In [1]: import numpy as np

In [2]: from numpy import linalg as LA

In [3]: np.set_printoptions(precision=2, suppress=True, linewidth=200)

In [4]: rd = lambda a: np.round(a, 2) + 0

In [5]: Y = np.array([[1.2], [1.7], [1.4], [-0.5]])

In [6]: W2 = np.array([[0.1, -0.1, -2.2, 1.1]])

In [7]: X = Y @ W2

In [8]: rd(X)
Out[8]: 
array([[ 0.12, -0.12, -2.64,  1.32],
       [ 0.17, -0.17, -3.74,  1.87],
       [ 0.14, -0.14, -3.08,  1.54],
       [-0.05,  0.05,  1.1 , -0.55]])

In [9]: LA.cond(X) > 100
Out[9]: np.True_

In [10]: [round(float(x), 2) for x in LA.svd(X, compute_uv=False)[:3]]
Out[10]: [6.3, 0.0, 0.0]

In [11]: LA.matrix_rank(X, rtol=0.1)
Out[11]: np.int64(1)

In [12]: rd(LA.norm(X, 2) / LA.norm(X))
Out[12]: np.float64(1.0)

In [13]: x = np.array([-1, -2, 2, 2])

In [14]: LA.norm(X @ x) <= LA.norm(X, 2) * LA.norm(x) + 1e-9
Out[14]: np.True_

In [15]: rd(X @ (2 * x))
Out[15]: array([-5.04, -7.14, -5.88,  2.1 ])

In [16]: rd(np.einsum("ij,j->i", X, x))
Out[16]: array([-2.52, -3.57, -2.94,  1.05])

In [17]: A = np.load("m.npy")

In [18]: A
Out[18]: 
array([[47, 41, 48, 32, 46],
       [41, 69, 70, 33, 51],
       [48, 70, 79, 38, 62],
       [32, 33, 38, 24, 35],
       [46, 51, 62, 35, 67]])

In [19]: A @ A
Out[19]: 
array([[ 9334, 11518, 12986,  7059, 11431],
       [11518, 15032, 16744,  8826, 14317],
       [12986, 16744, 18733,  9930, 16160],
       [ 7059,  8826,  9930,  5358,  8696],
       [11431, 14317, 16160,  8696, 14275]])

In [20]: A.inv()
---------------------------------------------------------------------------
AttributeError                            Traceback (most recent call last)
Cell In[20], line 1
----> 1 A.inv()

AttributeError: 'numpy.ndarray' object has no attribute 'inv'

In [21]: w, evecs = LA.eigh(A)

In [22]: rd(w)
Out[22]: array([  0.95,   2.55,  10.93,  22.36, 249.21])

In [23]: rd(evecs.T @ evecs)
Out[23]: 
array([[1., 0., 0., 0., 0.],
       [0., 1., 0., 0., 0.],
       [0., 0., 1., 0., 0.],
       [0., 0., 0., 1., 0.],
       [0., 0., 0., 0., 1.]])

In [24]: rd(evecs.T @ A @ evecs)
Out[24]: 
array([[  0.95,   0.  ,   0.  ,   0.  ,   0.  ],
       [  0.  ,   2.55,   0.  ,   0.  ,   0.  ],
       [  0.  ,   0.  ,  10.93,   0.  ,   0.  ],
       [  0.  ,   0.  ,   0.  ,  22.36,   0.  ],
       [  0.  ,   0.  ,   0.  ,   0.  , 249.21]])

In [25]: rd(LA.svd(A, compute_uv=False))
Out[25]: array([249.21,  22.36,  10.93,   2.55,   0.95])
